$ ipython --no-banner

In [1]: import numpy as np

In [2]: import numpy.linalg as la

In [3]: np.set_printoptions(precision=2, suppress=True, linewidth=200, floatmode="fixed")

In [4]: mat = np.loadtxt("run12.csv", delimiter=",")

In [5]: mat
Out[5]: 
array([[ 2.15,  0.27,  0.08,  0.27, -0.04],
       [ 0.27,  2.54,  0.40,  0.47,  0.05],
       [ 0.08,  0.40,  2.49, -0.58,  0.09],
       [ 0.27,  0.47, -0.58,  1.82, -0.57],
       [-0.04,  0.05,  0.09, -0.57,  1.99]])

In [6]: Q, r_ = la.qr(mat)

In [7]: np.round(Q.T @ Q, 2) + 0
Out[7]: 
array([[1.00, 0.00, 0.00, 0.00, 0.00],
       [0.00, 1.00, 0.00, 0.00, 0.00],
       [0.00, 0.00, 1.00, 0.00, 0.00],
       [0.00, 0.00, 0.00, 1.00, 0.00],
       [0.00, 0.00, 0.00, 0.00, 1.00]])

In [8]: np.allclose(r_.T @ r_, mat.T @ mat)
Out[8]: True

In [9]: np.trace(Q @ Q.T)
Out[9]: np.float64(5.0)

In [10]: Q.shape, r_.shape
Out[10]: ((5, 5), (5, 5))

In [11]: evals, vecs = la.eigh(mat)

In [12]: x = np.array([-1, 1, -1, 2, 1])

In [13]: vecs * np.sqrt(evals) @ vecs.T
Out[13]: 
array([[ 1.46,  0.08,  0.03,  0.09, -0.01],
       [ 0.08,  1.58,  0.14,  0.17,  0.03],
       [ 0.03,  0.14,  1.56, -0.21,  0.01],
       [ 0.09,  0.17, -0.21,  1.30, -0.21],
       [-0.01,  0.03,  0.01, -0.21,  1.39]])

In [14]: vecs * np.maximum(evals, 0) @ vecs.T
Out[14]: 
array([[ 2.15,  0.27,  0.08,  0.27, -0.04],
       [ 0.27,  2.54,  0.40,  0.47,  0.05],
       [ 0.08,  0.40,  2.49, -0.58,  0.09],
       [ 0.27,  0.47, -0.58,  1.82, -0.57],
       [-0.04,  0.05,  0.09, -0.57,  1.99]])

In [15]: vecs * np.abs(evals) @ vecs.T
Out[15]: 
array([[ 2.15,  0.27,  0.08,  0.27, -0.04],
       [ 0.27,  2.54,  0.40,  0.47,  0.05],
       [ 0.08,  0.40,  2.49, -0.58,  0.09],
       [ 0.27,  0.47, -0.58,  1.82, -0.57],
       [-0.04,  0.05,  0.09, -0.57,  1.99]])

In [16]: x = np.array([4, -3, -4, -1, -1])

In [17]: h1 = np.maximum(mat @ x, 0)

In [18]: mat * (h1 > 1e-9)[:, None]
Out[18]: 
array([[ 2.15,  0.27,  0.08,  0.27, -0.04],
       [ 0.00,  0.00,  0.00,  0.00,  0.00],
       [ 0.00,  0.00,  0.00, -0.00,  0.00],
       [ 0.27,  0.47, -0.58,  1.82, -0.57],
       [-0.00,  0.00,  0.00, -0.00,  0.00]])

In [19]: np.maximum(mat @ (3 * x), 0)
Out[19]: array([21.72,  0.00,  0.00,  2.22,  0.00])

In [20]: M = np.loadtxt("sample0.csv", delimiter=",")

In [21]: M
Out[21]: 
array([[ 0.00,  0.00,  0.00,  2.00,  2.00],
       [ 0.00,  0.00,  0.00, -3.00, -1.00],
       [ 0.00,  0.00,  0.00, -2.00,  1.00],
       [ 2.00, -3.00, -2.00,  0.00,  0.00],
       [ 2.00, -1.00,  1.00,  0.00,  0.00]])

In [22]: # symmetric

In [23]: Uu, s, VT = la.svd(M)

In [24]: vecs = VT[:(s > 1e-8).sum()]

In [25]: rng = np.random.default_rng(570)

In [26]: x = M[4] + 4 * M[3] + rng.integers(2) * np.eye(5)[3]

In [27]: x
Out[27]: array([ 10.00, -13.00,  -7.00,   0.00,   0.00])

In [28]: np.diag(vecs.T @ vecs)
Out[28]: array([0.68, 0.53, 0.79, 1.00, 1.00])

In [29]: la.matrix_rank(np.vstack([M, x]))
Out[29]: np.int64(4)

In [30]: round(la.norm(x - vecs.T @ vecs @ x), 2)
Out[30]: np.float64(0.0)

In [31]: evals, vecs = la.eigh(M)

In [32]: x = np.array([5, 3, 0, 1, 2])

In [33]: round(x @ M @ x / (x @ x), 2), np.round(evals[0], 2), round(evals[-1], 2)
Out[33]: (np.float64(0.77), np.float64(-4.35), np.float64(4.35))

In [34]: la.eigvalsh(M[1:, 1:])
Out[34]: array([-3.62, -1.38,  1.38,  3.62])

In [35]: Y = np.array([[2, -3, -2], [-2, 4, -4], [0, 4, 0]])

In [36]: J = np.triu(Y)

In [37]: J
Out[37]: 
array([[ 2, -3, -2],
       [ 0,  4, -4],
       [ 0,  0,  0]])

In [38]: J.mean(axis=0)
Out[38]: array([ 0.67,  0.33, -2.00])

In [39]: J[3]
IndexError: index 3 is out of bounds for axis 0 with size 3


In [40]: round(la.norm(J), 2)
Out[40]: np.float64(7.0)

In [41]: J - J[0]
Out[41]: 
array([[ 0,  0,  0],
       [-2,  7, -2],
       [-2,  3,  2]])

In [42]: np.count_nonzero(J)
Out[42]: np.int64(5)

In [43]: np.round(la.norm(J[0], 1), 2), round(la.norm(J[0], np.inf), 2)
Out[43]: (np.float64(7.0), np.float64(3.0))

In [44]: round(la.norm(J[0] - J[2]), 2)
Out[44]: np.float64(4.12)

In [45]: J[0] @ J[2]
Out[45]: np.int64(0)

In [46]: np.round(J @ la.pinv(J) @ J, 2) + 0
Out[46]: 
array([[ 2.00, -3.00, -2.00],
       [ 0.00,  4.00, -4.00],
       [ 0.00,  0.00,  0.00]])

In [47]: la.lstsq(J[:-1].T, J[-1])[2]
Out[47]: np.int32(2)

In [48]: def softmax(z):
    ...:     e = np.exp(z - z.max(axis=-1, keepdims=True))
    ...:     return e / e.sum(axis=-1, keepdims=True)
    ...: 

In [49]: softmax(J).sum(axis=1)
Out[49]: array([1.00, 1.00, 1.00])

In [50]: att = J @ J.T / np.sqrt(3)

In [51]: np.round(softmax(att + np.triu(np.full(att.shape, -np.inf), 1)), 2) + 0
Out[51]: 
array([[1.00, 0.00, 0.00],
       [0.00, 1.00, 0.00],
       [0.33, 0.33, 0.33]])

In [52]: softmax(att).round(6).argmax(axis=1)
Out[52]: array([0, 1, 0])

In [53]: softmax(att)[2] @ J
Out[53]: array([ 0.67,  0.33, -2.00])

In [54]: A = np.load("w.npy")

In [55]: A
Out[55]: 
array([[1, 0, 0, 0],
       [1, 1, 0, 0],
       [2, 1, 1, 0],
       [0, 0, 2, 1]])

In [56]: f = np.array([2, 1, 2, 1])

In [57]: Y = A + np.outer(f, np.eye(4)[3])

In [58]: Y
Out[58]: 
array([[1.00, 0.00, 0.00, 2.00],
       [1.00, 1.00, 0.00, 1.00],
       [2.00, 1.00, 1.00, 2.00],
       [0.00, 0.00, 2.00, 2.00]])

In [59]: la.matrix_rank(la.inv(Y) - la.inv(A), tol=1e-8)
Out[59]: np.int64(1)

In [60]: la.matrix_rank(Y - A)
Out[60]: np.int64(1)

In [61]: feats = np.loadtxt("arr.csv", delimiter=",")

In [62]: feats
Out[62]: 
array([[-7.00,  4.00,  2.00,  9.00,  2.00],
       [-1.00, -1.00, -1.00, -7.00, -1.00],
       [-6.00,  1.00, -8.00,  7.00,  9.00],
       [-2.00,  1.00,  2.00,  3.00, -7.00],
       [-1.00,  2.00, -7.00,  9.00,  6.00]])

In [63]: hat = np.triu(np.array([[1, 1, -1, 2, -1],
    ...:     [2, 0, 1, 0, 0],
    ...:     [0, 0, -2, -2, 2],
    ...:     [-2, -2, 2, 0, 0],
    ...:     [2, -1, 1, 1, 2]]), 1) + np.eye(5)

In [64]: Y = hat @ feats @ la.inv(hat)

In [65]: round(float(la.det(Y)), 2)
Out[65]: 7924.0

In [66]: hat @ feats - feats @ hat
Out[66]: 
array([[  2.00,   5.00,   7.00,   1.00, -41.00],
       [ -6.00,   2.00,  -8.00,   7.00,  10.00],
       [  2.00,   8.00, -25.00,   8.00,  36.00],
       [  0.00,   2.00,  -3.00,   8.00,  -6.00],
       [  0.00,   1.00,  -3.00, -12.00,  13.00]])

In [67]: la.matrix_rank(Y)
Out[67]: np.int64(5)

In [68]: np.poly(Y)
Out[68]: array([    1.00,     7.00,   103.00,   463.00,  3720.00, -7924.00])

In [69]: np.trace(Y), np.trace(feats)
Out[69]: (np.float64(-7.0), np.float64(-7.0))
